% python3 -q
>>> import numpy as np
>>> np.set_printoptions(suppress=True, linewidth=140)
>>> Z = 3 * np.array([[-1.0, -0.2, 0.3], [-1.0, 0.2, -0.2]])
>>> rng = np.random.default_rng(551)
>>> idx = rng.integers(0, 2, 10)
>>> arr = Z[idx] + rng.normal(size=(10, 3))
>>> arr.round(3)
array([[-2.992, -1.166,  0.877],
       [-2.263,  1.541, -0.295],
       [-2.257,  0.544,  2.242],
       [-3.171,  0.219,  2.114],
       [-3.103,  0.471, -0.561],
       [-3.284,  0.321, -2.404],
       [-3.156,  0.829, -0.616],
       [-2.393, -2.181,  1.389],
       [-1.221,  1.127,  0.488],
       [-2.612,  1.362, -0.038]])
>>> G = arr.T @ arr
>>> G.round(3)
array([[73.634, -6.767, -5.963],
       [-6.767, 12.973, -3.871],
       [-5.963, -3.871, 18.994]])
>>> np.linalg.matrix_rank(G)
np.int64(3)
>>> np.round(np.trace(G), 3), round(float((arr ** 2).sum()), 3)
(np.float64(105.601), 105.601)
>>> np.allclose(G, G.T)
True
>>> np.round(np.diag(G), 3)
array([73.634, 12.973, 18.994])
>>> np.round(np.linalg.eigvalsh(G)[::-1], 3)
array([74.925, 20.793,  9.883])
>>> idx = arr[:, 1] > np.median(arr[:, 1])
>>> r0 = arr[idx].mean(axis=0) - arr[~idx].mean(axis=0)
>>> np.argsort(-np.abs(r0).round(6), kind="stable")
array([1, 0, 2])
>>> r0.round(3)
array([0.687, 1.548, 0.073])
>>> (((arr - arr.mean(axis=0)) @ r0 > 0) == idx).mean()
np.float64(1.0)
>>> idx = rng.permutation(3)
>>> other = arr[:, idx] * rng.choice([-1, 1], 3)
>>> other.round(3)
array([[-1.166, -0.877,  2.992],
       [ 1.541,  0.295,  2.263],
       [ 0.544, -2.242,  2.257],
       [ 0.219, -2.114,  3.171],
       [ 0.471,  0.561,  3.103],
       [ 0.321,  2.404,  3.284],
       [ 0.829,  0.616,  3.156],
       [-2.181, -1.389,  2.393],
       [ 1.127, -0.488,  1.221],
       [ 1.362,  0.038,  2.612]])
>>> Uu, _, Vt = np.linalg.svd(arr.T @ other)
>>> idx
array([1, 2, 0])
>>> r0 = np.array([-1, 1, 1])
>>> np.round(np.polyval(r0, arr[3]), 3)
array([-12.223,   1.171,  -1.355])
>>> np.round(np.correlate(arr[3], arr[6], "full"), 3)
array([ 1.953, -2.765,  8.888,  1.061, -6.672])
>>> K = np.array([[6.0, 3.0, 0.0, 0.0, 0.0],
...     [3.0, 4.0, 3.0, 0.0, 0.0],
...     [0.0, 3.0, 3.0, 3.0, 0.0],
...     [0.0, 0.0, 3.0, 6.0, 3.0],
...     [0.0, 0.0, 0.0, 3.0, 1.0]])
>>> # symmetric, so the eigenvalues are real
>>> w, vecs = np.linalg.eigh(K)
>>> np.round(np.linalg.eigvalsh(K + 4 * np.eye(5)), 3)
array([ 2.532,  4.26 ,  7.756, 11.893, 13.559])
>>> np.round(vecs.T @ K @ vecs, 3) + 0
array([[-1.468,  0.   ,  0.   ,  0.   ,  0.   ],
       [ 0.   ,  0.26 ,  0.   ,  0.   ,  0.   ],
       [ 0.   ,  0.   ,  3.756,  0.   ,  0.   ],
       [ 0.   ,  0.   ,  0.   ,  7.893,  0.   ],
       [ 0.   ,  0.   ,  0.   ,  0.   ,  9.559]])
>>> np.round(vecs.T @ vecs, 3) + 0
array([[1., 0., 0., 0., 0.],
       [0., 1., 0., 0., 0.],
       [0., 0., 1., 0., 0.],
       [0., 0., 0., 1., 0.],
       [0., 0., 0., 0., 1.]])
>>> np.round(np.linalg.svd(K, compute_uv=False), 3)
array([9.559, 7.893, 3.756, 1.468, 0.26 ])
>>> K - K[0]
array([[ 0.,  0.,  0.,  0.,  0.],
       [-3.,  1.,  3.,  0.,  0.],
       [-6.,  0.,  3.,  3.,  0.],
       [-6., -3.,  3.,  6.,  3.],
       [-6., -3.,  0.,  3.,  1.]])
>>> np.unravel_index(np.abs(K).argmax(), K.shape)
(np.int64(0), np.int64(0))
>>> np.count_nonzero(K)
np.int64(13)
>>> K.sum(axis=0)
array([ 9., 10.,  9., 12.,  4.])
>>> np.diff(K, axis=0)
array([[-3.,  1.,  3.,  0.,  0.],
       [-3., -1.,  0.,  3.,  0.],
       [ 0., -3.,  0.,  3.,  3.],
       [ 0.,  0., -3., -3., -2.]])
>>> K.shape
(5, 5)
